In [1]: import numpy as np

In [2]: from numpy import linalg as LA

In [3]: np.set_printoptions(precision=3, suppress=True, linewidth=200)

In [4]: tidy = lambda a: np.round(a, 3) + 0

In [5]: F = np.load("run7.npy")

In [6]: F
Out[6]: 
array([[1, 0, 0, 0],
       [2, 3, 0, 0],
       [0, 0, 1, 0],
       [0, 0, 2, 3]])

In [7]: x0 = np.array([2, 1, 0, 0])

In [8]: rhs = F @ x0

In [9]: rhs
Out[9]: array([2, 7, 0, 0])

In [10]: tidy(LA.solve(F.T, F[2]))
Out[10]: array([0., 0., 1., 0.])

In [11]: tidy(LA.solve(F, rhs + F[:, 3]))
Out[11]: array([2., 1., 0., 1.])

In [12]: tidy(LA.solve(F, 5 * rhs))
Out[12]: array([10.,  5.,  0.,  0.])

In [13]: tidy(LA.solve(F, rhs))
Out[13]: array([2., 1., 0., 0.])

In [14]: P = np.triu(np.array([[2, 0, 2, 1], [-2, 0, -1, -2], [-2, 2, -1, 0], [1, -1, 1, -2]]), 1) + np.eye(4)

In [15]: out = P @ F @ LA.inv(P)

In [16]: out
Out[16]: 
array([[ 1.,  0.,  2.,  2.],
       [ 2.,  3., -6., -2.],
       [ 0.,  0.,  1.,  0.],
       [ 0.,  0.,  2.,  3.]])

In [17]: LA.matrix_rank(out)
Out[17]: np.int64(4)

In [18]: evals, vecs = LA.eig(out)

In [19]: tidy(np.sort(LA.eigvals(LA.inv(out))))
Out[19]: array([0.333, 0.333, 1.   , 1.   ])

In [20]: tidy(np.sort(LA.eigvals(out @ out)))
Out[20]: array([1., 1., 9., 9.])

In [21]: np.prod(evals)
Out[21]: np.float64(9.0)

In [22]: A = np.loadtxt("arr.csv", delimiter=",")

In [23]: tidy(A)
Out[23]: 
array([[-0.758, -1.412,  1.013, -1.792, -0.918, -1.181, -2.617,  0.091, -0.312],
       [ 1.516, -1.326, -1.951, -0.072,  2.044, -1.04 , -0.804,  0.769,  1.278],
       [ 0.   ,  1.915, -1.225, -2.44 ,  1.202,  1.121, -0.69 , -0.948, -0.896],
       [ 1.213,  0.376,  2.285, -1.88 ,  0.758, -0.19 ,  1.379,  1.501,  0.93 ],
       [-1.365,  0.714, -0.503, -0.742, -0.578, -1.394,  0.773, -1.54 ,  2.753],
       [-1.213, -0.536, -0.866, -0.748,  0.436, -2.151,  1.899,  0.533, -2.055],
       [-0.758,  2.578,  0.239,  1.155,  0.515, -1.432, -1.352,  1.799,  0.08 ],
       [-2.426, -0.912,  1.084,  0.457,  2.581,  1.034, -0.119, -0.174,  0.357],
       [-1.365, -0.403, -1.486, -0.801, -1.228,  1.595,  0.287,  2.515,  0.816]])

In [24]: out = LA.inv(A)

In [25]: (np.abs(out) > 1e-9).astype(int)
Out[25]: 
array([[1, 1, 0, 1, 1, 1, 1, 1, 1],
       [1, 1, 1, 1, 1, 1, 1, 1, 1],
       [1, 1, 1, 1, 1, 1, 1, 1, 1],
       [1, 1, 1, 1, 1, 1, 1, 1, 1],
       [1, 1, 1, 1, 1, 1, 1, 1, 1],
       [1, 1, 1, 1, 1, 1, 1, 1, 1],
       [1, 1, 1, 1, 1, 1, 1, 1, 1],
       [1, 1, 1, 1, 1, 1, 1, 1, 1],
       [1, 1, 1, 1, 1, 1, 1, 1, 1]])

In [26]: tidy(LA.det(A) * LA.det(out))
Out[26]: np.float64(1.0)

In [27]: np.allclose(out, A.T)
Out[27]: False

In [28]: r0 = np.array([-2, -1])

In [29]: tidy(np.cross(A[1, :3], A[3, :3]))
Out[29]: array([-2.295, -5.831,  2.178])

In [30]: tidy(np.polyval(r0, A[1]))
Out[30]: array([-4.032,  1.651,  2.902, -0.856, -5.088,  1.08 ,  0.608, -2.539, -3.556])

In [31]: tidy(A[:, 8] @ A[:, 5])
Out[31]: np.float64(0.0)

In [32]: tidy(A.T @ A)
Out[32]: 
array([[16.,  0.,  0.,  0.,  0.,  0.,  0.,  0.,  0.],
       [ 0., 16.,  0.,  0.,  0.,  0.,  0.,  0.,  0.],
       [ 0.,  0., 16.,  0.,  0.,  0.,  0.,  0.,  0.],
       [ 0.,  0.,  0., 16.,  0.,  0.,  0.,  0.,  0.],
       [ 0.,  0.,  0.,  0., 16.,  0.,  0.,  0.,  0.],
       [ 0.,  0.,  0.,  0.,  0., 16.,  0.,  0.,  0.],
       [ 0.,  0.,  0.,  0.,  0.,  0., 16.,  0.,  0.],
       [ 0.,  0.,  0.,  0.,  0.,  0.,  0., 16.,  0.],
       [ 0.,  0.,  0.,  0.,  0.,  0.,  0.,  0., 16.]])

In [33]: tidy(A @ A.T)
Out[33]: 
array([[16.,  0.,  0.,  0.,  0.,  0.,  0.,  0.,  0.],
       [ 0., 16.,  0.,  0.,  0.,  0.,  0.,  0.,  0.],
       [ 0.,  0., 16.,  0.,  0.,  0.,  0.,  0.,  0.],
       [ 0.,  0.,  0., 16.,  0.,  0.,  0.,  0.,  0.],
       [ 0.,  0.,  0.,  0., 16.,  0.,  0.,  0.,  0.],
       [ 0.,  0.,  0.,  0.,  0., 16.,  0.,  0.,  0.],
       [ 0.,  0.,  0.,  0.,  0.,  0., 16.,  0.,  0.],
       [ 0.,  0.,  0.,  0.,  0.,  0.,  0., 16.,  0.],
       [ 0.,  0.,  0.,  0.,  0.,  0.,  0.,  0., 16.]])

In [34]: O, vecs = LA.qr(A[:, :5])[0], LA.qr(A[:, 5:])[0]

In [35]: sigma = LA.svd(O.T @ vecs, compute_uv=False)

In [36]: tidy(np.degrees(np.arccos(sigma.clip(0, 1))))
Out[36]: array([90., 90., 90., 90.])

In [37]: tidy(sigma)
Out[37]: array([0., 0., 0., 0.])

In [38]: (sigma > 0.9).sum()
Out[38]: np.int64(0)

In [39]: X = np.load("a.npy")

In [40]: X
Out[40]: 
array([[1.   , 0.7  , 0.49 , 0.343, 0.24 ],
       [0.7  , 1.   , 0.7  , 0.49 , 0.343],
       [0.49 , 0.7  , 1.   , 0.7  , 0.49 ],
       [0.343, 0.49 , 0.7  , 1.   , 0.7  ],
       [0.24 , 0.343, 0.49 , 0.7  , 1.   ]])

In [41]: O, vecs = LA.qr(X[:, :4])[0], LA.qr(X[:, 4:])[0]

In [42]: sigma = LA.svd(O.T @ vecs, compute_uv=False)

In [43]: tidy(sigma)
Out[43]: array([0.953])

In [44]: (sigma > 0.9).sum()
Out[44]: np.int64(1)

In [45]: rng = np.random.default_rng(21273)

In [46]: labels = rng.permutation(5)

In [47]: labels
Out[47]: array([1, 4, 3, 2, 0])

In [48]: out = X[labels][:, labels]

In [49]: np.diag(out)
Out[49]: array([1., 1., 1., 1., 1.])

In [50]: tidy(np.sort(np.abs(LA.eigvals(out))))
Out[50]: array([0.193, 0.257, 0.434, 1.013, 3.103])

In [51]: J = np.load("dump.npy")

In [52]: J
Out[52]: 
array([[ 0,  3,  6,  0,  9],
       [ 0,  1,  2,  0,  3],
       [ 0, -3, -6,  0, -9],
       [ 0,  1,  2,  0,  3],
       [ 0,  2,  4,  0,  6],
       [ 0,  3,  6,  0,  9]])

In [53]: LA.matrix_rank(J, rtol=0.1)
Out[53]: np.int64(1)

In [54]: [round(float(x), 3) for x in LA.svd(J, compute_uv=False)[:3]]
Out[54]: [21.494, 0.0, 0.0]

In [55]: tidy(LA.norm(J, 2) / LA.norm(J))
Out[55]: np.float64(1.0)

In [56]: LA.cond(J) > 100
Out[56]: np.True_

In [57]: np.allclose(J[:-1].T @ LA.lstsq(J[:-1].T, J[-1])[0], J[-1])
Out[57]: True

In [58]: np.abs(np.diag(LA.qr(J)[1])) > 1e-9
Out[58]: array([False,  True, False, False, False])

In [59]: E = np.load("out14.npy")

In [60]: E
Out[60]: 
array([[  6. , -10. , -20. ,  -8. ,  34. ,   0. ,   0. ,  -4. ],
       [ -0.3,   1.3,  -0.1,  -0.1,   0.1,  -0.9,  -2.2,  -0.1],
       [  0.1,   1. ,  -0.8,   1.3,   0.4,   1.6,   0.7,   0.8],
       [  0.6,   0.3,   0.1,   0.2,  -0.6,   0.9,  -0.5,  -1.2],
       [  0.4,  -0.8,  -2.1,  -0.6,   1.8,  -0.7,   0.4,   1.2],
       [ -1.4,   0.1,   0.1,   0.1,  -0.3,   1.1,   1. ,  -0.7],
       [  1.4,   1.6,  -1.9,  -0.1,   0.8,   0.7,   0.3,   1.4],
       [  0.6,   0.7,   0.3,  -1. ,  -0.5,   0.8,  -1.7,  -0.1],
       [ -1.1,   1.4,   0.5,  -0.2,   0.5,  -0.5,   0.1,  -1.8],
       [  0.3,  -0.2,  -0.2,  -0.6,  -1.1,   1.2,  -0.4,  -0.3],
       [  0.5,   0.6,  -2.3,   1.1,   1.2,   0. ,   0.6,  -2.7],
       [ -0.4,  -0.1,  -0.9,  -1.4,   0.4,   0. ,   0.3,   0.2],
       [ -0.3,  -1.9,  -0.3,  -0.4,   2.2,  -1.2,   1.9,   0.2],
       [ -0.3,  -0.6,  -0.7,   1.2,   0.6,  -0.5,  -0.8,  -0.2],
       [  0.9,  -1.8,   0.8,   1.2,   1.3,  -0.5,  -2.6,   2.4],
       [ -0.5,  -1.8,   1.6,   0.5,  -0.9,  -0.5,   0.4,  -1.6],
       [ -0.4,   0.1,  -0.8,  -2.4,  -0.2,  -1.4,   1.2,   0.4],
       [  0.7,   0.2,   0.5,   0.9,  -0.2,   1.7,  -0.2,  -1.2],
       [  1.4,   1.6,  -0.2,   0.7,   0. ,   0.8,  -0.6,  -1.2],
       [ -0.1,  -1.3,  -0.4,  -0.2,  -0.9,   2.2,   0.4,   0.8],
       [  2.6,   1. ,  -0.6,  -1.1,  -0.6,   0. ,  -0.2,  -1.1]])

In [61]: D = LA.norm(E[:, None] - E[None], axis=-1)

In [62]: tidy(D[:5, :5])
Out[62]: 
array([[ 0.   , 42.378, 42.024, 42.574, 39.442],
       [42.378,  0.   ,  4.273,  3.126,  4.531],
       [42.024,  4.273,  0.   ,  3.113,  4.016],
       [42.574,  3.126,  3.113,  0.   ,  4.65 ],
       [39.442,  4.531,  4.016,  4.65 ,  0.   ]])

In [63]: np.flatnonzero(D[5] < D.mean() / 2)
Out[63]: array([ 2,  3,  5,  8,  9, 11, 13, 15, 17, 19])

In [64]: D.mean(axis=1).argmax()
Out[64]: np.int64(0)

In [65]: (D + 1e9 * np.eye(21)).round(6).argmin(axis=1)
Out[65]: array([ 4,  7,  6, 17, 11,  9,  2,  9,  5,  3, 18, 16,  4,  3, 13,  5, 11,  3,  3,  9, 18])

In [66]: np.unravel_index(D.round(6).argmax(), D.shape)
Out[66]: (np.int64(0), np.int64(15))

In [67]: Xs = (E - E.mean(axis=0)) / E.std(axis=0)

In [68]: tidy(Xs.std(axis=0))
Out[68]: array([1., 1., 1., 1., 1., 1., 1., 1.])

In [69]: coef = LA.lstsq(np.delete(Xs, 1, axis=1), Xs[:, 1])[0]

In [70]: tidy(coef)
Out[70]: array([ 0.047, -1.159,  0.089, -2.066, -0.038, -0.108, -0.135])

In [71]: np.abs(coef).argmax()
Out[71]: np.int64(3)

In [72]: M = np.load("block15.npy")

In [73]: M
Out[73]: 
array([[ 0,  1, -2,  1, -2, -1,  2],
       [ 0, -2,  2,  1, -2,  0, -1],
       [ 0,  0,  0,  1,  2, -2,  1],
       [ 0,  0,  0, -1, -2, -1,  0],
       [ 0,  0,  0,  0,  1,  2,  2],
       [ 0,  0,  0,  0,  0,  1, -1],
       [ 0,  0,  0,  0,  0,  0, -1]])

In [74]: def softmax(z):
    ...:     e = np.exp(z - z.max(axis=-1, keepdims=True))
    ...:     return e / e.sum(axis=-1, keepdims=True)
    ...: 

In [75]: tidy(softmax(10 * M[6]))
Out[75]: array([0.167, 0.167, 0.167, 0.167, 0.167, 0.167, 0.   ])

In [76]: tidy(softmax(M[6] + 5))
Out[76]: array([0.157, 0.157, 0.157, 0.157, 0.157, 0.157, 0.058])

In [77]: scores = M @ M.T / np.sqrt(7)

In [78]: softmax(scores).round(6).argmax(axis=1)
Out[78]: array([0, 1, 2, 3, 4, 5, 1])

In [79]: arr = np.load("w.npy")

In [80]: arr
Out[80]: 
array([[3, 0, 0, 0, 0, 0],
       [0, 0, 0, 0, 0, 0],
       [0, 0, 0, 1, 0, 2],
       [0, 0, 2, 2, 0, 1],
       [0, 0, 0, 0, 0, 2],
       [0, 0, 2, 2, 3, 3]])

In [81]: tidy(LA.svd(arr, compute_uv=False))
Out[81]: array([5.981, 3.   , 2.143, 1.838, 0.509, 0.   ])

In [82]: np.count_nonzero(arr)
Out[82]: np.int64(11)

In [83]: arr[:, 6]
Traceback (most recent call last):
  Cell In[83], line 1
    arr[:, 6]
IndexError: index 6 is out of bounds for axis 1 with size 6


In [84]: tidy(arr.mean(axis=0))
Out[84]: array([0.5  , 0.   , 0.667, 0.833, 0.5  , 1.333])

In [85]: arr.sum(axis=1)
Out[85]: array([ 3,  0,  3,  5,  2, 10])

In [86]: np.abs(arr).max()
Out[86]: np.int64(3)

In [87]: arr.shape
Out[87]: (6, 6)

In [88]: np.zeros(6, 6)
Traceback (most recent call last):
  Cell In[88], line 1
    np.zeros(6, 6)
TypeError: Cannot interpret '6' as a data type


In [89]: np.abs(np.diag(LA.qr(arr)[1])) > 1e-9
Out[89]: array([ True, False,  True,  True,  True,  True])

In [90]: blk = np.stack([arr, -1 * arr, arr[::-1]])

In [91]: tidy(LA.det(blk))
Out[91]: array([0., 0., 0.])

In [92]: blk.sum(axis=0)
Out[92]: 
array([[0, 0, 2, 2, 3, 3],
       [0, 0, 0, 0, 0, 2],
       [0, 0, 2, 2, 0, 1],
       [0, 0, 0, 1, 0, 2],
       [0, 0, 0, 0, 0, 0],
       [3, 0, 0, 0, 0, 0]])

In [93]: tidy(LA.norm(blk, axis=(1, 2)))
Out[93]: array([7.28, 7.28, 7.28])

In [94]: out = arr[0, 0] * arr[1:] - np.outer(arr[1:, 0], arr[0])

In [95]: out
Out[95]: 
array([[0, 0, 0, 0, 0, 0],
       [0, 0, 0, 3, 0, 6],
       [0, 0, 6, 6, 0, 3],
       [0, 0, 0, 0, 0, 6],
       [0, 0, 6, 6, 9, 9]])

In [96]: LA.matrix_rank(out), LA.matrix_rank(arr)
Out[96]: (np.int64(4), np.int64(5))

In [97]: np.flatnonzero(~out.round(6).any(axis=1))
Out[97]: array([0])

In [98]: m1 = np.load("m.npy")

In [99]: tidy(m1)
Out[99]: 
array([[ -2.86 ,   0.314,  -0.697,   3.218,  -4.544,   6.925,  -2.686,  -5.056,  -5.164],
       [  1.598,   4.363,   4.973,  -3.679,  -0.073,  -3.23 ,   1.363,   3.055,  -2.343],
       [  2.705,   6.08 ,   6.856,  -3.731,  -1.572,  -1.007,   3.08 ,   3.883,   1.205],
       [  3.946,   7.31 ,   8.504,  -5.412,  -0.703,  -3.151,   4.31 ,   5.97 ,   2.401],
       [ -6.447,  -3.685,  -5.755,   7.04 ,  -5.424,  10.156,  -6.685, -10.348, -10.4  ],
       [  1.568,   4.236,   4.87 ,  -3.865,   0.261,  -3.824,   1.236,   3.166,  -2.759],
       [  2.001,   6.225,   6.484,  -0.809,  -5.157,   5.832,   3.225,   1.293,   3.9  ],
       [ -1.206,   3.002,   2.197,   3.428,  -7.235,  11.066,   0.002,  -4.024,   0.627],
       [ -4.145,  -0.667,  -2.208,   5.644,  -6.518,  11.099,  -3.667,  -7.707,  -5.231],
       [ -2.617,  -0.187,  -0.869,   1.159,  -1.654,   1.561,  -3.187,  -3.411,  -7.897],
       [ -3.306,  -0.584,  -1.593,   2.757,  -3.182,   4.652,  -3.584,  -5.045,  -7.42 ],
       [  1.202,   2.856,   3.705,  -5.744,   3.738,  -9.979,  -0.144,   4.247,  -7.183],
       [  2.872,   5.906,   6.852,  -4.751,  -0.209,  -3.562,   2.906,   4.73 ,   0.007],
       [  1.689,   6.932,   6.747,   1.982,  -9.098,  13.138,   3.932,  -0.923,   7.66 ]])

In [100]: gram = m1.T @ m1

In [101]: tidy(np.trace(gram)), tidy((m1 ** 2).sum())
Out[101]: (np.float64(3016.373), np.float64(3016.373))

In [102]: LA.matrix_rank(gram)
Out[102]: np.int64(3)

In [103]: tidy(np.diag(gram))
Out[103]: array([130.599, 280.726, 362.613, 244.288, 284.182, 775.684, 154.127, 358.319, 425.835])
